$ ipython --no-banner

In [1]: import numpy as np

In [2]: np.set_printoptions(precision=3, suppress=True, linewidth=160, floatmode="fixed")

In [3]: m1 = np.load("data.npy")

In [4]: print(m1)
[[-0.260 -0.234  0.567  0.597]
 [ 0.520 -0.690  0.361 -0.346]
 [ 0.520 -0.200 -0.593  0.522]
 [-0.520 -0.467 -0.416 -0.357]
 [ 0.347  0.460  0.149 -0.352]]

In [5]: # orthonormal columns

In [6]: out = m1 / np.sqrt((m1 ** 2).mean(axis=1, keepdims=True))

In [7]: print(np.linalg.matrix_rank(m1 - m1.mean(axis=1, keepdims=True)))
3

In [8]: x = np.array([-1, 3, 3, 2])

In [9]: target = m1 @ x

In [10]: print(target)
[ 2.456 -2.198 -1.857 -2.843  0.777]

In [11]: print(np.linalg.lstsq(m1, target)[0])
[-1.000  3.000  3.000  2.000]

In [12]: print(np.round(np.linalg.pinv(m1) @ m1, 3) + 0)
[[1.000 0.000 0.000 0.000]
 [0.000 1.000 0.000 0.000]
 [0.000 0.000 1.000 0.000]
 [0.000 0.000 0.000 1.000]]

In [13]: rng = np.random.default_rng(589)

In [14]: target = target + 0.3 * rng.normal(size=5)

In [15]: print(target)
[ 2.248 -2.257 -1.761 -2.911  1.078]

In [16]: c, *_ = np.linalg.lstsq(m1, target)

In [17]: print(round(float(np.linalg.norm(target - m1 @ c)), 3))
0.121

In [18]: print([round(float(np.linalg.norm(np.linalg.solve(m1.T @ m1 + lam * np.eye(4), m1.T @ target))), 2) for lam in (0, 1, 10, 100)])
[4.78, 2.39, 0.43, 0.05]

In [19]: print(c)
[-0.786  3.239  2.877  1.865]

In [20]: print(np.round(m1.T @ m1, 3) + 0)
[[1.000 0.000 0.000 0.000]
 [0.000 1.000 0.000 0.000]
 [0.000 0.000 1.000 0.000]
 [0.000 0.000 0.000 1.000]]

In [21]: print(np.linalg.svd(m1, compute_uv=False))
[1.000 1.000 1.000 1.000]

In [22]: print(round(float(m1[:, 0] @ m1[:, 1]), 3))
0.0

In [23]: x = np.array([3, 3, -5, 4])

In [24]: h1 = np.maximum(m1 @ x, 0)

In [25]: print(np.maximum(m1 @ (3 * x), 0))
[ 0.000  0.000 18.041  0.000  0.794]

In [26]: print(m1 * (h1 > 1e-9)[:, None])
[[-0.000 -0.000  0.000  0.000]
 [ 0.000 -0.000  0.000 -0.000]
 [ 0.520 -0.200 -0.593  0.522]
 [-0.000 -0.000 -0.000 -0.000]
 [ 0.347  0.460  0.149 -0.352]]

In [27]: print(m1.T @ h1)
[ 3.220 -1.083 -3.528  3.045]

In [28]: print(h1)
[0.000 0.000 6.014 0.000 0.265]

In [29]: print(np.maximum(m1 @ x, 0) - np.maximum(-m1 @ x, 0))
[-1.931 -3.701  6.014 -2.311  0.265]

In [30]: print(np.flatnonzero(h1 > 1e-9))
[2 4]
